$ python3 -q
>>> import numpy as np
>>> np.set_printoptions(suppress=True, linewidth=140)
>>> def rnd(a):
...     return np.round(a, 2) + 0
... 
>>> other = np.array([[2]])
>>> Z = np.array([[1, -1, 0], [-1, 3, -2], [-2, 3, 2]])
>>> mat = np.block([[other, np.zeros((1, 3))], [np.zeros((3, 1)), Z]])
>>> mat
array([[ 2.,  0.,  0.,  0.],
       [ 0.,  1., -1.,  0.],
       [ 0., -1.,  3., -2.],
       [ 0., -2.,  3.,  2.]])
>>> # 2 groups of indices that never mix
>>> rnd(np.linalg.svd(mat, compute_uv=False))
array([4.95, 2.89, 2.  , 0.42])
>>> np.linalg.rank(mat)
Traceback (most recent call last):
  File "<python-input-9>", line 1, in <module>
    np.linalg.rank(mat)
    ^^^^^^^^^^^^^^
AttributeError: module 'numpy.linalg' has no attribute 'rank'
>>> np.abs(mat).max()
np.float64(3.0)
>>> mat.sum(axis=0)
array([ 2., -2.,  5.,  0.])
>>> mat[:, 4]
Traceback (most recent call last):
  File "<python-input-12>", line 1, in <module>
    mat[:, 4]
    ~~~^^^^^^
IndexError: index 4 is out of bounds for axis 1 with size 4
>>> J = np.array([[4.0, 1.0, 1.0], [1.0, 4.0, 1.0], [1.0, 1.0, 4.0]])
>>> J
array([[4., 1., 1.],
       [1., 4., 1.],
       [1., 1., 4.]])
>>> x0 = np.ones(3)
>>> for _ in range(6):
...     x0 = J @ x0
...     x0 /= np.linalg.norm(x0)
...     print(round(x0 @ J @ x0, 2))
... 
6.0
6.0
6.0
6.0
6.0
6.0
>>> rnd(x0)
array([0.58, 0.58, 0.58])
>>> ev, evecs = np.linalg.eigh(J)
>>> x0 = np.array([-5, 5, 5])
>>> (np.sign(evecs[:, -1].round(6)) == np.sign(evecs[0, -1].round(6))).astype(int)
array([1, 1, 1])
>>> rnd(evecs * np.sqrt(ev) @ evecs.T)
array([[1.97, 0.24, 0.24],
       [0.24, 1.97, 0.24],
       [0.24, 0.24, 1.97]])
